$ python3 -q
>>> import numpy as np
>>> np.set_printoptions(precision=3, suppress=True, linewidth=100)
>>> W0 = np.load("arr.npy")
>>> W0
array([[ 0.136,  0.082,  0.19 , -0.136, -0.082,  0.19 ,  0.082,  0.082],
       [ 0.082,  0.049,  0.114, -0.082, -0.049,  0.114,  0.049,  0.049],
       [ 0.19 ,  0.114,  0.266, -0.19 , -0.114,  0.266,  0.114,  0.114],
       [-0.136, -0.082, -0.19 ,  0.136,  0.082, -0.19 , -0.082, -0.082],
       [-0.082, -0.049, -0.114,  0.082,  0.049, -0.114, -0.049, -0.049],
       [ 0.19 ,  0.114,  0.266, -0.19 , -0.114,  0.266,  0.114,  0.114],
       [ 0.082,  0.049,  0.114, -0.082, -0.049,  0.114,  0.049,  0.049],
       [ 0.082,  0.049,  0.114, -0.082, -0.049,  0.114,  0.049,  0.049]])
>>> out = W0 / np.sqrt((W0 ** 2).mean(axis=1, keepdims=True))
>>> np.linalg.norm(out, axis=1)
array([2.828, 2.828, 2.828, 2.828, 2.828, 2.828, 2.828, 2.828])
>>> np.linalg.matrix_rank(W0 - W0.mean(axis=1, keepdims=True))
np.int64(1)
>>> np.linalg.matrix_rank(out) == np.linalg.matrix_rank(W0)
np.True_
>>> left, sig, Vt = np.linalg.svd(W0)
>>> np.argmax(sig[:-1] / (sig[1:] + 1e-6)) + 1
np.int64(1)
>>> out = left[:, :1] @ np.diag(sig[:1]) @ Vt[:1]
>>> print(round(np.linalg.norm(W0 - out, 2), 3), np.round(sig[1], 3))
0.0 0.0
>>> np.round(np.abs(W0 - out).max(), 3)
np.float64(0.0)
>>> out
array([[ 0.136,  0.082,  0.19 , -0.136, -0.082,  0.19 ,  0.082,  0.082],
       [ 0.082,  0.049,  0.114, -0.082, -0.049,  0.114,  0.049,  0.049],
       [ 0.19 ,  0.114,  0.266, -0.19 , -0.114,  0.266,  0.114,  0.114],
       [-0.136, -0.082, -0.19 ,  0.136,  0.082, -0.19 , -0.082, -0.082],
       [-0.082, -0.049, -0.114,  0.082,  0.049, -0.114, -0.049, -0.049],
       [ 0.19 ,  0.114,  0.266, -0.19 , -0.114,  0.266,  0.114,  0.114],
       [ 0.082,  0.049,  0.114, -0.082, -0.049,  0.114,  0.049,  0.049],
       [ 0.082,  0.049,  0.114, -0.082, -0.049,  0.114,  0.049,  0.049]])
>>> print(round(np.linalg.norm(W0 - out) / np.linalg.norm(W0), 3))
0.0
